% ipython --no-banner

In [1]: import numpy as np

In [2]: np.set_printoptions(suppress=True, linewidth=200)

In [3]: rnd = lambda a: np.round(a, 3) + 0

In [4]: J = np.loadtxt("a.csv", delimiter=",")

In [5]: print(J)
[[1.    0.9   0.81  0.729 0.656 0.59  0.531 0.478 0.43  0.387 0.349 0.314]
 [0.9   1.    0.9   0.81  0.729 0.656 0.59  0.531 0.478 0.43  0.387 0.349]
 [0.81  0.9   1.    0.9   0.81  0.729 0.656 0.59  0.531 0.478 0.43  0.387]
 [0.729 0.81  0.9   1.    0.9   0.81  0.729 0.656 0.59  0.531 0.478 0.43 ]
 [0.656 0.729 0.81  0.9   1.    0.9   0.81  0.729 0.656 0.59  0.531 0.478]
 [0.59  0.656 0.729 0.81  0.9   1.    0.9   0.81  0.729 0.656 0.59  0.531]
 [0.531 0.59  0.656 0.729 0.81  0.9   1.    0.9   0.81  0.729 0.656 0.59 ]
 [0.478 0.531 0.59  0.656 0.729 0.81  0.9   1.    0.9   0.81  0.729 0.656]
 [0.43  0.478 0.531 0.59  0.656 0.729 0.81  0.9   1.    0.9   0.81  0.729]
 [0.387 0.43  0.478 0.531 0.59  0.656 0.729 0.81  0.9   1.    0.9   0.81 ]
 [0.349 0.387 0.43  0.478 0.531 0.59  0.656 0.729 0.81  0.9   1.    0.9  ]
 [0.314 0.349 0.387 0.43  0.478 0.531 0.59  0.656 0.729 0.81  0.9   1.   ]]

In [6]: # symmetric, so the eigenvalues are real

In [7]: Lm = np.linalg.cholesky(J)

In [8]: print(rnd(np.diag(Lm) ** 2))
[1.   0.19 0.19 0.19 0.19 0.19 0.19 0.19 0.19 0.19 0.19 0.19]

In [9]: print(rnd(Lm))
[[1.    0.    0.    0.    0.    0.    0.    0.    0.    0.    0.    0.   ]
 [0.9   0.436 0.    0.    0.    0.    0.    0.    0.    0.    0.    0.   ]
 [0.81  0.392 0.436 0.    0.    0.    0.    0.    0.    0.    0.    0.   ]
 [0.729 0.353 0.392 0.436 0.    0.    0.    0.    0.    0.    0.    0.   ]
 [0.656 0.318 0.353 0.392 0.436 0.    0.    0.    0.    0.    0.    0.   ]
 [0.59  0.287 0.318 0.353 0.392 0.436 0.    0.    0.    0.    0.    0.   ]
 [0.531 0.257 0.287 0.318 0.353 0.392 0.436 0.    0.    0.    0.    0.   ]
 [0.478 0.231 0.257 0.287 0.318 0.353 0.392 0.436 0.    0.    0.    0.   ]
 [0.43  0.209 0.231 0.257 0.287 0.318 0.353 0.392 0.436 0.    0.    0.   ]
 [0.387 0.187 0.209 0.231 0.257 0.287 0.318 0.353 0.392 0.436 0.    0.   ]
 [0.349 0.167 0.187 0.209 0.231 0.257 0.287 0.318 0.353 0.392 0.436 0.   ]
 [0.314 0.152 0.167 0.187 0.209 0.231 0.257 0.287 0.318 0.353 0.392 0.436]]
